% ipython --no-banner

In [1]: import numpy as np

In [2]: np.set_printoptions(precision=1, suppress=True, linewidth=140)

In [3]: def rnd(a):
   ...:     return np.round(a, 1) + 0
   ...: 

In [4]: X = np.loadtxt("m.csv", delimiter=",")

In [5]: X
Out[5]: 
array([[ 1. , -0.4, -0.7,  0.8,  0.1,  0.3, -0.1,  1.2, -0.8, -0.6,  0.7, -0.3],
       [ 1. ,  0.7, -1.3,  1. ,  0.6, -0.7, -0.1, -0.3, -0.4, -1.1,  0.1, -1.8],
       [-0.2,  1.3, -0.7,  1.4,  0.1,  0.7, -0.5, -0.2, -0.2, -1.8, -0.7, -0.7],
       [-1.8,  0.6, -1.1, -1.4,  0.2, -0.3,  1.9,  0.7,  0.1,  0.4,  1.1, -2. ],
       [-0.2,  1.3, -0.5,  1.4,  0.2,  0. , -0.4, -0.2, -0.1, -1.6, -0.5, -0.9],
       [ 1.2,  0.4,  0.7,  1.5,  0.1,  0.2,  1. ,  0.8, -0.4,  0. ,  1.8, -1. ],
       [-0.7,  0.7, -0.6, -0.4,  0. ,  0.5, -0.9,  0.9, -0.7,  0. , -0.2,  0.3],
       [ 0.5, -1.4, -1.5, -1.1, -0.1,  1.4, -0.4, -0.3,  0.8, -0.7,  1.7,  1.1],
       [ 0.5, -3.1,  1.9, -2.3,  0.9, -0.3,  1. ,  0.7, -0.4, -1.4,  0.4, -0.8]])

In [6]: M2 = X / np.sqrt((X ** 2).mean(axis=1, keepdims=True))

In [7]: rnd(X - X.mean(axis=1, keepdims=True))
Out[7]: 
array([[ 0.9, -0.5, -0.8,  0.7,  0. ,  0.2, -0.2,  1.1, -0.9, -0.7,  0.6, -0.4],
       [ 1.2,  0.9, -1.1,  1.2,  0.8, -0.5,  0.1, -0.1, -0.2, -0.9,  0.3, -1.6],
       [-0.1,  1.4, -0.6,  1.5,  0.2,  0.8, -0.4, -0.1, -0.1, -1.7, -0.6, -0.6],
       [-1.7,  0.7, -1. , -1.3,  0.3, -0.2,  2. ,  0.8,  0.2,  0.5,  1.2, -1.9],
       [-0.1,  1.4, -0.4,  1.5,  0.3,  0.1, -0.3, -0.1,  0. , -1.5, -0.4, -0.8],
       [ 0.7, -0.1,  0.2,  1. , -0.4, -0.3,  0.5,  0.3, -0.9, -0.5,  1.3, -1.5],
       [-0.6,  0.8, -0.5, -0.3,  0.1,  0.6, -0.8,  1. , -0.6,  0.1, -0.1,  0.4],
       [ 0.5, -1.4, -1.5, -1.1, -0.1,  1.4, -0.4, -0.3,  0.8, -0.7,  1.7,  1.1],
       [ 0.7, -2.9,  2.1, -2.1,  1.1, -0.1,  1.2,  0.9, -0.2, -1.2,  0.6, -0.6]])

In [8]: rnd(np.linalg.norm(M2, axis=1))
Out[8]: array([3.5, 3.5, 3.5, 3.5, 3.5, 3.5, 3.5, 3.5, 3.5])

In [9]: np.linalg.matrix_rank(X - X.mean(axis=1, keepdims=True))
Out[9]: np.int64(9)

In [10]: cov = X.T @ X

In [11]: (X @ X.T).shape
Out[11]: (9, 9)

In [12]: def softmax(z):
    ...:     e = np.exp(z - z.max(axis=-1, keepdims=True))
    ...:     return e / e.sum(axis=-1, keepdims=True)
    ...: 

In [13]: rnd(softmax(10 * X[3]))
Out[13]: array([0., 0., 0., 0., 0., 0., 1., 0., 0., 0., 0., 0.])

In [14]: rnd(softmax(X).sum(axis=1))
Out[14]: array([1., 1., 1., 1., 1., 1., 1., 1., 1.])

In [15]: rnd(softmax(X[3]))
Out[15]: array([0. , 0.1, 0. , 0. , 0.1, 0. , 0.4, 0.1, 0.1, 0.1, 0.2, 0. ])

In [16]: att = X @ X.T / np.sqrt(12)

In [17]: rnd(softmax(att)[3] @ X)
Out[17]: array([-1.6,  0.5, -1. , -1.3,  0.2, -0.3,  1.8,  0.7,  0.1,  0.3,  1.1, -1.9])
